$ ipython --no-banner

In [1]: import numpy as np

In [2]: from numpy import linalg as LA

In [3]: np.set_printoptions(precision=2, suppress=True, linewidth=160)

In [4]: def rd(a):
   ...:     return np.round(a, 2) + 0
   ...: 

In [5]: E = np.load("arr.npy")

In [6]: E
Out[6]: 
array([[ 0, -1,  1],
       [ 0,  0,  0],
       [ 0,  0,  0],
       [-5,  5,  2],
       [ 0,  0,  0],
       [-2,  2,  0],
       [-2,  3, -1],
       [-3,  2,  3],
       [ 0,  0,  0],
       [ 0, -1,  1],
       [-2,  3, -1],
       [ 0,  0,  0],
       [-2,  3, -1],
       [ 0, -1,  1],
       [ 0, -1,  1],
       [-3,  2,  3],
       [-2,  2,  0],
       [-3,  2,  3],
       [ 0,  0,  0],
       [ 0,  0,  0],
       [-3,  1,  4],
       [ 0,  0,  0],
       [ 0, -1,  1],
       [-3,  2,  3],
       [-3,  2,  3],
       [ 0,  0,  0],
       [ 0,  0,  0]])

In [7]: Ac = (E - E.mean(axis=0)) / E.std(axis=0)

In [8]: print(Ac.std(axis=0))
[1. 1. 1.]

In [9]: b = LA.lstsq(np.delete(Ac, 2, axis=1), Ac[:, 2])[0]

In [10]: np.abs(b).argmax()
Out[10]: np.int64(0)

In [11]: rd(1 - np.var(Ac[:, 2] - np.delete(Ac, 2, axis=1) @ b))
Out[11]: np.float64(0.95)

In [12]: x0 = np.array([-3, 0, -1])

In [13]: target = E @ x0

In [14]: target
Out[14]: array([-1,  0,  0, 13,  0,  6,  7,  6,  0, -1,  7,  0,  7, -1, -1,  6,  6,  6,  0,  0,  5,  0, -1,  6,  6,  0,  0])

In [15]: LA.solve(E, target)
LinAlgError: Last 2 dimensions of the array must be square


In [16]: rng = np.random.default_rng(10499)

In [17]: target = target + 0.1 * rng.normal(size=27)

In [18]: rd(target)
Out[18]: 
array([-1.04, -0.11, -0.2 , 12.9 ,  0.  ,  5.98,  7.02,  5.97,  0.06, -0.86,  7.06, -0.11,  7.04, -1.11, -1.03,  6.02,  6.01,  5.88,  0.08,  0.19,  4.98,
        0.04, -1.04,  5.9 ,  6.17,  0.01,  0.  ])

In [19]: b, *_ = LA.lstsq(E, target)

In [20]: rd(LA.norm(target - E @ b))
Out[20]: np.float64(0.46)

In [21]: rd(b)
Out[21]: array([-2.99,  0.01, -1.  ])

In [22]: D = LA.norm(E[:, None] - E[None], axis=-1)

In [23]: D.shape
Out[23]: (27, 27)

In [24]: LA.matrix_rank(D ** 2)
Out[24]: np.int64(5)

In [25]: rd(LA.norm(E, axis=1))
Out[25]: 
array([1.41, 0.  , 0.  , 7.35, 0.  , 2.83, 3.74, 4.69, 0.  , 1.41, 3.74, 0.  , 3.74, 1.41, 1.41, 4.69, 2.83, 4.69, 0.  , 0.  , 5.1 , 0.  , 1.41, 4.69, 4.69,
       0.  , 0.  ])

In [26]: D.mean(axis=1).argmax()
Out[26]: np.int64(3)

In [27]: rd(D[3])
Out[27]: 
array([7.87, 7.35, 7.35, 0.  , 7.35, 4.69, 4.69, 3.74, 7.35, 7.87, 4.69, 7.35, 4.69, 7.87, 7.87, 3.74, 4.69, 3.74, 7.35, 7.35, 4.9 , 7.35, 7.87, 3.74, 3.74,
       7.35, 7.35])
